$ python -q
>>> import numpy as np
>>> import numpy.linalg as la
>>> np.set_printoptions(precision=2, suppress=True, linewidth=140)
>>> tidy = lambda a: np.round(a, 2) + 0
>>> arr = np.load("test10.npy")
>>> print(arr)
[[1 0 1 0 1]
 [0 2 0 0 0]
 [0 0 1 0 1]
 [0 1 0 2 0]
 [1 0 0 0 0]]
>>> rng = np.random.default_rng(81449)
>>> idx = rng.permutation(5)
>>> print(idx)
[0 4 2 3 1]
>>> Y = arr[idx][:, idx]
>>> print(tidy(la.det(Y)), tidy(la.det(arr[idx])))
0.0 0.0
>>> print(np.diag(Y))
[1 0 1 2 2]
>>> print(np.trace(Y))
6
>>> rank = la.matrix_rank(arr)
>>> print(rank)
4
>>> N = la.svd(arr)[2][rank:].T
>>> print(la.matrix_rank(arr.T @ arr), la.matrix_rank(arr @ arr.T))
4 4
>>> print([int(la.matrix_rank(arr[:i])) for i in range(1, len(arr) + 1)])
[1, 2, 3, 4, 4]
>>> print(tidy(N[:, 0] / N[np.abs(N[:, 0]).round(6).argmax(), 0]))
[ 0.  0.  1.  0. -1.]
>>> print(tidy(arr @ N))
[[0.]
 [0.]
 [0.]
 [0.]
 [0.]]
>>> print(tidy(N @ N.T))
[[ 0.   0.   0.   0.   0. ]
 [ 0.   0.   0.   0.   0. ]
 [ 0.   0.   0.5  0.  -0.5]
 [ 0.   0.   0.   0.   0. ]
 [ 0.   0.  -0.5  0.   0.5]]
>>> q, _ = la.qr(np.array([[-0.5, 0.1, -0.6, -1.0, 0.3, -0.1],
...     [0.7, -0.6, -0.1, 0.8, 0.1, -1.5],
...     [-1.1, -0.1, -0.7, 0.1, 0.9, 0.0],
...     [-0.5, 1.0, -0.3, -0.1, -0.6, -1.5],
...     [0.6, -1.0, -0.6, -0.1, -1.2, 0.6],
...     [1.1, -1.1, 2.8, 0.3, -0.3, 0.1]]))
>>> vecs, _ = la.qr(np.array([[-0.1, -1.2, -1.5], [0.7, -0.1, 0.9], [0.3, 0.8, 0.0]]))
>>> sv = 10 * 0.5 ** np.arange(3)
>>> W0 = q[:, :3] * sv @ vecs[:3]
>>> print(tidy(W0))
[[-0.52  2.48 -1.09]
 [-0.48 -2.43  2.8 ]
 [-2.53  5.52 -2.63]
 [ 2.51  1.23 -2.24]
 [-1.9  -1.23  3.33]
 [-2.58 -5.14  1.98]]
>>> U, sv, Vt = la.svd(W0, full_matrices=False)
>>> print((sv > 1e-8).sum())
3
>>> print(np.allclose(U * sv @ Vt, W0))
True
>>> def softmax(z):
...     e = np.exp(z - z.max(axis=-1, keepdims=True))
...     return e / e.sum(axis=-1, keepdims=True)
... 
>>> print(tidy(softmax(W0[2])))
[0. 1. 0.]
>>> att = W0 @ W0.T / np.sqrt(3)
>>> print(tidy(softmax(att + np.triu(np.full(att.shape, -np.inf), 1))))
[[1.   0.   0.   0.   0.   0.  ]
 [0.   1.   0.   0.   0.   0.  ]
 [0.   0.   1.   0.   0.   0.  ]
 [0.01 0.   0.02 0.97 0.   0.  ]
 [0.   0.15 0.   0.   0.85 0.  ]
 [0.   0.   0.   0.   0.   1.  ]]
>>> Y = np.array([[8, -3, 0, 4, -1, 3],
...     [-5, -7, 0, -1, 8, 5],
...     [2, 7, -8, -2, -9, 9],
...     [-3, 0, -7, -9, 0, 5],
...     [-7, -3, -1, -4, 5, 0],
...     [-6, -7, 0, -1, 6, 9]])
>>> E = Y + Y.T
>>> print(E)
[[ 16  -8   2   1  -8  -3]
 [ -8 -14   7  -1   5  -2]
 [  2   7 -16  -9 -10   9]
 [  1  -1  -9 -18  -4   4]
 [ -8   5 -10  -4  10   6]
 [ -3  -2   9   4   6  18]]
>>> Y = E / la.norm(E, axis=1, keepdims=True)
>>> G = Y @ Y.T
>>> print(tidy(G[0]))
[ 1.   -0.1  -0.03  0.02 -0.79 -0.26]
>>> print(tidy(G))
[[ 1.   -0.1  -0.03  0.02 -0.79 -0.26]
 [-0.1   1.   -0.65 -0.17 -0.1   0.26]
 [-0.03 -0.65  1.    0.75  0.38 -0.19]
 [ 0.02 -0.17  0.75  1.    0.34 -0.23]
 [-0.79 -0.1   0.38  0.34  1.    0.19]
 [-0.26  0.26 -0.19 -0.23  0.19  1.  ]]
